>>> import numpy as np
>>> from numpy import linalg as LA
>>> np.set_printoptions(suppress=True, linewidth=140)
>>> rnd = lambda a: np.round(a, 3) + 0
>>> mat = np.array([[2, 1, 1, 3, 3, 5, -4],
...     [-4, -5, 1, 4, 1, -1, 0],
...     [-3, -4, 5, 0, -3, 2, 3],
...     [5, 0, -5, -2, 0, 5, -1]])
>>> mat
array([[ 2,  1,  1,  3,  3,  5, -4],
       [-4, -5,  1,  4,  1, -1,  0],
       [-3, -4,  5,  0, -3,  2,  3],
       [ 5,  0, -5, -2,  0,  5, -1]])
>>> def softmax(z):
...     e = np.exp(z - z.max(axis=-1, keepdims=True))
...     return e / e.sum(axis=-1, keepdims=True)
... 
>>> rnd(softmax(mat[1] + -3))
array([0.   , 0.   , 0.044, 0.889, 0.044, 0.006, 0.016])
>>> scores = mat @ mat.T / np.sqrt(7)
>>> rnd(softmax(scores)[1] @ mat)
array([-4., -5.,  1.,  4.,  1., -1.,  0.])
>>> rnd(softmax(scores + np.triu(np.full(scores.shape, -np.inf), 1)))
array([[1., 0., 0., 0.],
       [0., 1., 0., 0.],
       [0., 0., 1., 0.],
       [0., 0., 0., 1.]])
>>> E = np.array([[1, 0, 0, 0, 0, 0, 0],
...     [2, 0, 0, 0, 0, 0, 0],
...     [-2, 0, 2, 0, 0, 0, 0],
...     [-2, 2, -2, -2, 0, 0, 0],
...     [-1, 0, -1, -2, 1, 0, 0],
...     [1, 0, 1, 0, -1, 0, 0],
...     [0, 2, 2, -1, -2, 2, 0]])
>>> rng = np.random.default_rng(34859)
>>> labels = rng.permutation(7)
>>> labels
array([3, 1, 4, 0, 2, 5, 6])
>>> B = E[labels][:, labels]
>>> np.trace(B)
np.int64(2)
>>> rnd(LA.det(B)), rnd(LA.det(E[labels]))
(np.float64(0.0), np.float64(0.0))
>>> B
array([[-2,  2,  0, -2, -2,  0,  0],
       [ 0,  0,  0,  2,  0,  0,  0],
       [-2,  0,  1, -1, -1,  0,  0],
       [ 0,  0,  0,  1,  0,  0,  0],
       [ 0,  0,  0, -2,  2,  0,  0],
       [ 0,  0, -1,  1,  1,  0,  0],
       [-1,  2, -2,  0,  2,  2,  0]])
>>> left, sigma, Vt = LA.svd(B)
>>> V = Vt[:(sigma > 1e-8).sum()]
>>> vec = B[0] + -1 * B[5] + rng.integers(2) * np.eye(7)[0]
>>> vec
array([-1.,  2.,  1., -3., -3.,  0.,  0.])
>>> LA.matrix_rank(np.vstack([B, vec]))
np.int64(6)
>>> rnd(LA.norm(vec - V.T @ V @ vec))
np.float64(0.0)
>>> np.allclose(V.T @ V @ vec, vec)
True
>>> rnd(V.T @ V)
array([[1., 0., 0., 0., 0., 0., 0.],
       [0., 1., 0., 0., 0., 0., 0.],
       [0., 0., 1., 0., 0., 0., 0.],
       [0., 0., 0., 1., 0., 0., 0.],
       [0., 0., 0., 0., 1., 0., 0.],
       [0., 0., 0., 0., 0., 1., 0.],
       [0., 0., 0., 0., 0., 0., 0.]])
>>> f = np.array([-1, -2, 0, 0, 2])
>>> data = np.array([np.roll(f, i) for i in range(5)])
>>> data
array([[-1, -2,  0,  0,  2],
       [ 2, -1, -2,  0,  0],
       [ 0,  2, -1, -2,  0],
       [ 0,  0,  2, -1, -2],
       [-2,  0,  0,  2, -1]])
>>> labels = rng.permutation(5)
>>> B = data[:, labels] * rng.choice([-1, 1], 5)
>>> B
array([[ 2,  2, -1,  0,  0],
       [ 0,  1,  2,  2,  0],
       [ 0, -2,  0,  1,  2],
       [-2,  0,  0, -2,  1],
       [-1,  0, -2,  0, -2]])
>>> left, _, Vt = LA.svd(data.T @ B)
>>> labels
array([4, 1, 0, 2, 3])
>>> rnd(LA.lstsq(data, B)[0])
array([[ 0.,  0.,  1.,  0.,  0.],
       [ 0., -1.,  0.,  0.,  0.],
       [ 0.,  0.,  0., -1.,  0.],
       [ 0.,  0.,  0.,  0., -1.],
       [ 1.,  0.,  0.,  0.,  0.]])
>>> X = np.loadtxt("run13.csv", delimiter=",")
>>> X
array([[ 0.2  , -1.7  ,  0.3  , -2.794, -1.4  ],
       [-0.1  ,  1.7  , -0.2  , -1.205, -0.6  ],
       [ 1.3  , -0.4  ,  0.9  , -1.412, -0.7  ],
       [ 2.   ,  0.4  , -1.2  ,  0.229,  0.1  ],
       [ 0.   ,  0.   ,  1.4  , -1.398, -0.7  ],
       [-0.8  , -0.2  ,  1.2  ,  0.616,  0.3  ],
       [ 1.3  ,  0.1  , -1.4  ,  2.195,  1.1  ],
       [-0.6  ,  2.   ,  0.3  , -0.984, -0.5  ],
       [ 1.4  ,  1.8  ,  0.1  , -0.422, -0.2  ],
       [-0.1  ,  0.   , -0.6  ,  0.37 ,  0.2  ],
       [ 0.5  , -0.9  , -1.   ,  1.421,  0.7  ],
       [ 2.1  , -1.3  , -1.1  , -2.999, -1.5  ],
       [ 0.3  ,  0.   ,  1.4  , -2.183, -1.1  ],
       [-0.4  ,  0.   , -0.2  , -6.369, -3.2  ],
       [ 1.5  , -1.7  ,  0.1  ,  0.803,  0.4  ],
       [-0.2  , -0.1  , -0.8  ,  3.774,  1.9  ],
       [ 0.3  , -1.   , -1.3  , -1.845, -0.9  ],
       [-0.3  ,  1.3  ,  0.3  ,  0.809,  0.4  ],
       [-1.9  , -0.4  ,  0.2  ,  1.222,  0.6  ],
       [ 0.6  ,  0.4  , -1.2  , -2.396, -1.2  ],
       [ 0.8  ,  1.   ,  0.2  , -1.437, -0.7  ],
       [-1.2  ,  0.6  ,  1.1  , -3.006, -1.5  ],
       [ 1.1  ,  1.3  , -0.2  ,  1.004,  0.5  ],
       [ 0.5  ,  1.2  ,  0.9  ,  1.012,  0.5  ],
       [ 0.   , -2.7  , -0.4  , -2.01 , -1.   ],
       [-0.6  , -1.4  ,  0.8  , -1.829, -0.9  ],
       [ 0.1  , -0.8  ,  0.8  , -1.396, -0.7  ],
       [-2.2  ,  0.5  ,  2.4  , -0.392, -0.2  ],
       [ 0.3  ,  0.3  , -0.5  ,  0.41 ,  0.2  ],
       [ 0.4  ,  1.5  ,  1.   ,  0.775,  0.4  ],
       [ 1.   ,  0.2  ,  1.6  ,  0.176,  0.1  ],
       [-0.9  , -1.9  , -1.2  ,  0.801,  0.4  ],
       [ 0.4  , -0.3  , -0.6  ,  0.805,  0.4  ]])
>>> [round(float(x), 3) for x in LA.svd(X, compute_uv=False)[:3]]
[12.683, 7.014, 6.128]
>>> round(np.log10(LA.cond(X)))
2
>>> rnd(LA.norm(X, 2) / LA.norm(X))
np.float64(0.779)
>>> LA.matrix_rank(X, rtol=0.1)
np.int64(4)
>>> dist = LA.norm(X[:, None] - X[None], axis=-1)
>>> dist.mean(axis=1).argmax()
np.int64(13)
>>> LA.matrix_rank(dist ** 2)
np.int64(7)
>>> np.unravel_index(dist.round(6).argmax(), dist.shape)
(np.int64(13), np.int64(15))
>>> arr = np.loadtxt("test13.csv", delimiter=",")
>>> rnd(arr)
array([[-0.831,  2.883,  0.245,  1.236,  2.971],
       [-2.881,  0.162,  1.542, -1.707, -1.562],
       [-0.79 , -2.972,  1.976,  0.037,  2.484],
       [-1.448, -0.535, -0.988,  3.516, -0.567],
       [-1.373, -1.858, -2.561, -1.408,  0.88 ]])
>>> rnd(arr[2] @ arr[0])
np.float64(0.001)
>>> rnd(LA.norm(arr[2], 1)), rnd(LA.norm(arr[2], np.inf))
(np.float64(8.259), np.float64(2.972))
>>> rnd(LA.norm(arr, axis=1))
array([4.406, 4.007, 4.419, 4.006, 3.828])
>>> rnd(LA.norm(arr, axis=0))
array([3.687, 4.572, 3.726, 4.335, 4.305])
>>> LA.norm(arr, axis=1).argmax()
np.int64(2)
>>> rnd(LA.norm(arr) ** 2 / LA.norm(arr, 2) ** 2)
np.float64(3.428)
>>> rnd(np.poly(arr))
array([    1.   ,    -5.703,    28.116,  -117.007,   414.344, -1089.62 ])
>>> rnd(LA.det(arr[::-1]))
np.float64(1089.62)
>>> rnd(np.kron(np.eye(2, dtype=int), arr))
array([[-0.831,  2.883,  0.245,  1.236,  2.971,  0.   ,  0.   ,  0.   ,  0.   ,  0.   ],
       [-2.881,  0.162,  1.542, -1.707, -1.562,  0.   ,  0.   ,  0.   ,  0.   ,  0.   ],
       [-0.79 , -2.972,  1.976,  0.037,  2.484,  0.   ,  0.   ,  0.   ,  0.   ,  0.   ],
       [-1.448, -0.535, -0.988,  3.516, -0.567,  0.   ,  0.   ,  0.   ,  0.   ,  0.   ],
       [-1.373, -1.858, -2.561, -1.408,  0.88 ,  0.   ,  0.   ,  0.   ,  0.   ,  0.   ],
       [ 0.   ,  0.   ,  0.   ,  0.   ,  0.   , -0.831,  2.883,  0.245,  1.236,  2.971],
       [ 0.   ,  0.   ,  0.   ,  0.   ,  0.   , -2.881,  0.162,  1.542, -1.707, -1.562],
       [ 0.   ,  0.   ,  0.   ,  0.   ,  0.   , -0.79 , -2.972,  1.976,  0.037,  2.484],
       [ 0.   ,  0.   ,  0.   ,  0.   ,  0.   , -1.448, -0.535, -0.988,  3.516, -0.567],
       [ 0.   ,  0.   ,  0.   ,  0.   ,  0.   , -1.373, -1.858, -2.561, -1.408,  0.88 ]])
>>> left, sigma, Vt = LA.svd(arr, full_matrices=False)
>>> np.allclose(left * sigma @ Vt, arr)
True
>>> rnd(left.T @ arr @ Vt.T)
array([[5.   , 0.   , 0.   , 0.   , 0.   ],
       [0.   , 4.5  , 0.   , 0.   , 0.   ],
       [0.   , 0.   , 4.05 , 0.   , 0.   ],
       [0.   , 0.   , 0.   , 3.645, 0.   ],
       [0.   , 0.   , 0.   , 0.   , 3.281]])
>>> rnd(np.cumsum(sigma ** 2) / np.sum(sigma ** 2))
array([0.292, 0.528, 0.719, 0.874, 1.   ])
>>> rnd(left.T @ left)
array([[1., 0., 0., 0., 0.],
       [0., 1., 0., 0., 0.],
       [0., 0., 1., 0., 0.],
       [0., 0., 0., 1., 0.],
       [0., 0., 0., 0., 1.]])
>>> rnd(Vt @ Vt.T)
array([[1., 0., 0., 0., 0.],
       [0., 1., 0., 0., 0.],
       [0., 0., 1., 0., 0.],
       [0., 0., 0., 1., 0.],
       [0., 0., 0., 0., 1.]])
>>> rnd(sigma / sigma[0])
array([1.   , 0.9  , 0.81 , 0.729, 0.656])
>>> vec = np.array([4, -5, -3, 0, 1])
>>> rnd(arr @ vec)
array([-15.503, -18.523,   8.253,  -0.723,  12.36 ])
>>> rnd(arr @ (2 * vec))
array([-31.007, -37.047,  16.507,  -1.446,  24.72 ])
>>> rnd((arr * vec).sum(axis=1))
array([-15.503, -18.523,   8.253,  -0.723,  12.36 ])
>>> rnd(LA.det(arr))
np.float64(1089.62)
>>> rnd(np.abs(LA.eigvals(arr)).max())
np.float64(4.165)
>>> rnd(np.trace(arr))
np.float64(5.703)
>>> np.allclose(arr, arr.T)
False
>>> F = np.load("w.npy")
>>> rnd(F)
array([[-0.814,  0.4  ],
       [ 0.349, -0.245],
       [ 0.465,  0.883]])
>>> vec = np.array([-3, -4])
>>> rnd((F * vec).sum(axis=1))
array([ 0.843, -0.065, -4.928])
>>> rnd(np.einsum("ij,j->i", F, vec))
array([ 0.843, -0.065, -4.928])
>>> rnd(F @ (2 * vec))
array([ 1.686, -0.13 , -9.856])
>>> O = F.astype(float).copy()
>>> for j in range(2):
...     O[:, j] -= O[:, :j] @ (O[:, :j].T @ O[:, j])
...     O[:, j] /= LA.norm(O[:, j])
... 
>>> rnd(O.T @ O)
array([[1., 0.],
       [0., 1.]])
>>> O, V = LA.qr(F[:, :1])[0], LA.qr(F[:, 1:])[0]
>>> sigma = LA.svd(O.T @ V, compute_uv=False)
>>> rnd(sigma)
array([0.])
>>> rnd(LA.norm(O @ O.T - V @ V.T, 2))
np.float64(1.0)
>>> A = np.load("m.npy")
>>> A
array([[3., 1., 1., 1.],
       [1., 3., 1., 1.],
       [1., 1., 3., 1.],
       [1., 1., 1., 3.]])
>>> (A @ A)[0]
array([12.,  8.,  8.,  8.])
>>> A @ (-1.0) ** np.arange(4)
array([ 2., -2.,  2., -2.])
>>> np.allclose(A @ A.T, A.T @ A)
True
>>> evals, V = LA.eig(A)
>>> rnd(evals)
array([2., 6., 2., 2.])
>>> rnd(np.sort(LA.eigvals(LA.inv(A))))
array([0.167, 0.5  , 0.5  , 0.5  ])
>>> rnd(np.sort(LA.eigvals(A.T)))
array([2., 2., 2., 6.])
>>> rnd(np.sort(LA.eigvals(A @ A)))
array([ 4.,  4.,  4., 36.])
>>> B = A / np.sqrt((A ** 2).mean(axis=1, keepdims=True))
>>> LA.matrix_rank(B) == LA.matrix_rank(A)
np.True_
>>> rnd(B[3])
array([0.577, 0.577, 0.577, 1.732])
>>> A - A.mean(axis=1, keepdims=True)
array([[ 1.5, -0.5, -0.5, -0.5],
       [-0.5,  1.5, -0.5, -0.5],
       [-0.5, -0.5,  1.5, -0.5],
       [-0.5, -0.5, -0.5,  1.5]])
>>> M = np.load("a.npy")
>>> M
array([[0, 2],
       [0, 0]])
>>> np.argsort(-LA.norm(M, axis=0).round(6), kind="stable")[:3]
array([1, 0])
>>> LA.cond(M) > 100
np.True_
>>> rnd(LA.norm(M, 2) / LA.norm(M))
np.float64(1.0)
>>> vec = np.array([2, 2])
>>> (M @ vec).argmax()
np.int64(0)
>>> LA.norm(M @ vec) <= LA.norm(M, 2) * LA.norm(vec) + 1e-9
np.True_
>>> rank = LA.matrix_rank(M)
>>> rank
np.int64(1)
>>> null = LA.svd(M)[2][rank:].T
>>> [int(LA.matrix_rank(np.delete(M, i, axis=0))) for i in range(2)]
[0, 1]
>>> LA.matrix_rank(M.T @ M), LA.matrix_rank(M @ M.T)
(np.int64(1), np.int64(1))
>>> LA.norm(M, axis=1).argmax()
np.int64(0)
>>> rnd(LA.norm(M, axis=1))
array([2., 0.])
>>> rnd(LA.norm(M, "nuc"))
np.float64(2.0)
>>> rnd(LA.norm(M, axis=0))
array([0., 2.])
